In [1]: import numpy as np

In [2]: np.set_printoptions(precision=2, suppress=True, linewidth=160, sign=" ")

In [3]: def rd(a):
   ...:     return np.round(a, 2) + 0
   ...: 

In [4]: m1 = np.load("mat.npy")

In [5]: m1
Out[5]: 
array([[-8, -3, -7, -1],
       [ 0,  9, -6, -4],
       [-4, -5, -7, -4],
       [ 6,  3,  6,  5],
       [-8,  6,  3,  9],
       [ 3,  4, -2, -2]])

In [6]: Y = np.c_[m1[:, :1] @ np.array([[2]]), np.array([2, -1, -1, -2, 0, -2])]

In [7]: Y
Out[7]: 
array([[-16,   2],
       [  0,  -1],
       [ -8,  -1],
       [ 12,  -2],
       [-16,   0],
       [  6,  -2]])

In [8]: rd(np.linalg.norm(np.linalg.qr(m1)[0].T @ Y, axis=0) ** 2 / ((Y ** 2).sum(axis=0) + 1e-12))
Out[8]: array([ 1.  ,  0.69])

In [9]: rd(np.linalg.norm(Y - m1 @ np.linalg.lstsq(m1, Y)[0], axis=0))
Out[9]: array([ 0.  ,  2.09])

In [10]: np.linalg.matrix_rank(Y)
Out[10]: np.int64(2)

In [11]: m1 - m1[0]
Out[11]: 
array([[ 0,  0,  0,  0],
       [ 8, 12,  1, -3],
       [ 4, -2,  0, -3],
       [14,  6, 13,  6],
       [ 0,  9, 10, 10],
       [11,  7,  5, -1]])

In [12]: rd(np.linalg.svd(m1, compute_uv=False))
Out[12]: array([ 18.26,  14.08,  12.46,   2.05])

In [13]: r0, g = m1[1], m1[3]

In [14]: r0 @ r0
Out[14]: np.int64(133)

In [15]: r0 @ g
Out[15]: np.int64(-29)

In [16]: pr = (r0 @ g) / (r0 @ r0) * r0

In [17]: rd(np.linalg.norm(r0 + g) ** 2 + np.linalg.norm(r0 - g) ** 2)
Out[17]: np.float64(478.0)

In [18]: np.linalg.matrix_rank(np.outer(r0, g))
Out[18]: np.int64(1)

In [19]: Y = np.array([[3, 2, 2], [0, 3, 3], [0, 1, 2], [3, 3, 2]])

In [20]: Y.T @ m1.T
Out[20]: 
array([[-27, -12, -24,  33,   3,   3],
       [-35,   9, -42,  42,  32,  10],
       [-41,   7, -45,  43,  26,  10]])

In [21]: np.vstack([m1, Y.T]).shape
Out[21]: (9, 4)

In [22]: np.einsum("ik,kj->ji", m1, Y)
Out[22]: 
array([[-27, -12, -24,  33,   3,   3],
       [-35,   9, -42,  42,  32,  10],
       [-41,   7, -45,  43,  26,  10]])

In [23]: np.einsum("ij,ij->i", m1, m1)
Out[23]: array([ 123,  133,  106,  106,  190,   33])

In [24]: np.linalg.matrix_rank(np.vstack([m1, Y.T]))
Out[24]: np.int64(4)

In [25]: proj = m1 @ np.linalg.solve(m1.T @ m1, m1.T)

In [26]: np.allclose(proj @ proj, proj)
Out[26]: True

In [27]: rd(np.diag(proj))
Out[27]: array([ 0.6 ,  0.83,  0.47,  0.91,  0.91,  0.29])

In [28]: K = np.load("layer8.npy")

In [29]: K
Out[29]: 
array([[ 0.45,  0.36,  0.9 , -0.31,  0.21],
       [ 0.77, -0.91, -1.  ,  1.  ,  0.39],
       [ 0.64, -0.5 , -1.  ,  0.98,  0.24],
       [ 0.14, -0.43, -0.84,  0.7 ,  0.05],
       [ 0.54, -0.65, -0.72,  0.86,  0.25],
       [ 0.47,  0.77,  0.97, -0.68,  0.2 ],
       [-0.77, -0.41, -0.88, -0.24, -0.39],
       [ 0.28,  0.88, -0.46,  0.08,  0.03],
       [ 0.56,  0.45,  0.58,  0.18,  0.24],
       [-0.51, -0.96, -1.  ,  0.97, -0.23],
       [ 0.13, -0.84, -0.55,  0.68,  0.1 ],
       [-0.45,  0.7 ,  0.19, -0.7 , -0.23],
       [-0.82,  0.74, -0.63, -0.82, -0.49]])

In [30]: U, sigma, Vt = np.linalg.svd(K, full_matrices=False)

In [31]: rd(U.T @ U)
Out[31]: 
array([[ 1.,  0.,  0.,  0.,  0.],
       [ 0.,  1.,  0.,  0.,  0.],
       [ 0.,  0.,  1.,  0.,  0.],
       [ 0.,  0.,  0.,  1.,  0.],
       [ 0.,  0.,  0.,  0.,  1.]])

In [32]: np.abs(U[:, 0]).round(6).argmax()
Out[32]: np.int64(1)

In [33]: (sigma > 1e-8).sum()
Out[33]: np.int64(5)

In [34]: rd(np.sqrt((sigma ** 2).sum())), rd(np.linalg.norm(K))
Out[34]: (np.float64(5.05), np.float64(5.05))

In [35]: rd(U.T @ K @ Vt.T)
Out[35]: 
array([[ 4.11,  0.  ,  0.  ,  0.  ,  0.  ],
       [ 0.  ,  2.5 ,  0.  ,  0.  ,  0.  ],
       [ 0.  ,  0.  ,  1.41,  0.  ,  0.  ],
       [ 0.  ,  0.  ,  0.  ,  0.58,  0.  ],
       [ 0.  ,  0.  ,  0.  ,  0.  ,  0.05]])

In [36]: U.shape, sigma.shape, Vt.shape
Out[36]: ((13, 5), (5,), (5, 5))

In [37]: np.allclose(U * sigma @ Vt, K)
Out[37]: True

In [38]: rd(Vt @ Vt.T)
Out[38]: 
array([[ 1.,  0.,  0.,  0.,  0.],
       [ 0.,  1.,  0.,  0.,  0.],
       [ 0.,  0.,  1.,  0.,  0.],
       [ 0.,  0.,  0.,  1.,  0.],
       [ 0.,  0.,  0.,  0.,  1.]])

In [39]: Y = np.array([[2, 0], [2, 1], [1, 2]])

In [40]: arr = np.tile(Y, (2, 3))

In [41]: arr
Out[41]: 
array([[ 2,  0,  2,  0,  2,  0],
       [ 2,  1,  2,  1,  2,  1],
       [ 1,  2,  1,  2,  1,  2],
       [ 2,  0,  2,  0,  2,  0],
       [ 2,  1,  2,  1,  2,  1],
       [ 1,  2,  1,  2,  1,  2]])

In [42]: np.argsort(-np.linalg.norm(arr, axis=0).round(6), kind="stable")[:3]
Out[42]: array([ 0,  2,  4])

In [43]: [round(float(x), 2) for x in np.linalg.svd(arr, compute_uv=False)[:3]]
Out[43]: [8.3, 3.89, 0.0]

In [44]: np.linalg.cond(arr) > 100
Out[44]: np.True_

In [45]: data = np.load("block10.npy")

In [46]: data
Out[46]: 
array([[ 0,  0,  0,  0, -2,  0],
       [ 0,  0,  0,  1,  0,  0],
       [ 0,  0,  0,  0,  0,  0],
       [-2,  0,  0,  0,  0,  0],
       [ 0,  0,  0,  0,  0, -2],
       [ 0,  3,  0,  0,  0,  0]])

In [47]: data.T @ data
Out[47]: 
array([[ 4,  0,  0,  0,  0,  0],
       [ 0,  9,  0,  0,  0,  0],
       [ 0,  0,  0,  0,  0,  0],
       [ 0,  0,  0,  1,  0,  0],
       [ 0,  0,  0,  0,  4,  0],
       [ 0,  0,  0,  0,  0,  4]])

In [48]: data @ data.T
Out[48]: 
array([[ 4,  0,  0,  0,  0,  0],
       [ 0,  1,  0,  0,  0,  0],
       [ 0,  0,  0,  0,  0,  0],
       [ 0,  0,  0,  4,  0,  0],
       [ 0,  0,  0,  0,  4,  0],
       [ 0,  0,  0,  0,  0,  9]])

In [49]: rd(np.linalg.norm(data, axis=0))
Out[49]: array([ 2.,  3.,  0.,  1.,  2.,  2.])

In [50]: F = np.load("w.npy")

In [51]: F
Out[51]: 
array([[ 4, -7, -7, -4],
       [-8,  1,  1, -1],
       [-3,  8,  3, -3],
       [-3,  8,  3, -3]])

In [52]: np.allclose(F[:-1].T @ np.linalg.lstsq(F[:-1].T, F[-1])[0], F[-1])
Out[52]: True

In [53]: np.unique(F.round(6), axis=0).shape
Out[53]: (3, 4)

In [54]: rd(F @ np.linalg.pinv(F) @ F)
Out[54]: 
array([[ 4., -7., -7., -4.],
       [-8.,  1.,  1., -1.],
       [-3.,  8.,  3., -3.],
       [-3.,  8.,  3., -3.]])

In [55]: np.abs(np.diag(np.linalg.qr(F)[1])) > 1e-9
Out[55]: array([ True,  True,  True, False])

In [56]: feats = np.load("x.npy")

In [57]: feats
Out[57]: 
array([[ 2,  0,  0,  0],
       [ 0,  2,  0,  0],
       [ 0,  0,  2,  0],
       [ 0,  0,  0,  2]])

In [58]: # 4 blocks once reordered

In [59]: r0, g = feats[0], feats[1]

In [60]: r0 @ r0
Out[60]: np.int64(4)

In [61]: pr = (r0 @ g) / (r0 @ r0) * r0

In [62]: pr
Out[62]: array([ 0.,  0.,  0.,  0.])

In [63]: g - pr
Out[63]: array([ 0.,  2.,  0.,  0.])

In [64]: np.linalg.matrix_rank(np.outer(r0, g))
Out[64]: np.int64(1)

In [65]: U, sigma, Vt = np.linalg.svd(arr)

In [66]: rd(sigma)
Out[66]: array([ 8.3 ,  3.89,  0.  ,  0.  ,  0.  ,  0.  ])

In [67]: Y = U[:, :2] @ np.diag(sigma[:2]) @ Vt[:2]

In [68]: np.linalg.matrix_rank(arr, rtol=0.05)
Out[68]: np.int64(2)

In [69]: rd(np.abs(arr - Y).max())
Out[69]: np.float64(0.0)

In [70]: rd(np.linalg.norm(arr - Y, 2)), rd(sigma[2])
Out[70]: (np.float64(0.0), np.float64(0.0))

In [71]: proj = np.triu(np.array([[1, 2, 7, 9], [0, 1, 5, 6], [1, 2, 2, 2], [3, 3, 9, 2]]), 1) + np.eye(4)

In [72]: Y = proj @ feats @ np.linalg.inv(proj)

In [73]: rd(np.linalg.det(Y))
Out[73]: np.float64(16.0)

In [74]: np.linalg.matrix_rank(Y)
Out[74]: np.int64(4)

In [75]: np.poly(Y)
Out[75]: array([  1.,  -8.,  24., -32.,  16.])

In [76]: x0 = np.ones(4)

In [77]: for _ in range(7):
    ...:     x0 = feats @ x0
    ...:     x0 /= np.linalg.norm(x0)
    ...:     print(round(x0 @ feats @ x0, 2))
    ...: 
2.0
2.0
2.0
2.0
2.0
2.0
2.0

In [78]: x0
Out[78]: array([ 0.5,  0.5,  0.5,  0.5])

In [79]: W0 = np.loadtxt("arr.csv", delimiter=",")

In [80]: rd(W0)
Out[80]: 
array([[ 0.64,  0.47,  0.07,  0.08],
       [ 0.47,  0.39, -0.09, -0.1 ],
       [ 0.07, -0.09,  0.99, -0.01],
       [ 0.08, -0.1 , -0.01,  0.98]])

In [81]: # null space of dimension 1

In [82]: rng = np.random.default_rng(925)

In [83]: lab = rng.permutation(4)

In [84]: lab
Out[84]: array([ 2,  3,  0,  1])

In [85]: Y = W0[lab][:, lab]

In [86]: np.allclose(Y, W0)
Out[86]: False

In [87]: rd(np.sort(np.abs(np.linalg.eigvals(Y))))
Out[87]: array([ 0.,  1.,  1.,  1.])

In [88]: rd(np.linalg.det(Y)), rd(np.linalg.det(W0[lab]))
Out[88]: (np.float64(0.0), np.float64(0.0))

In [89]: rd(np.trace(Y))
Out[89]: np.float64(3.0)
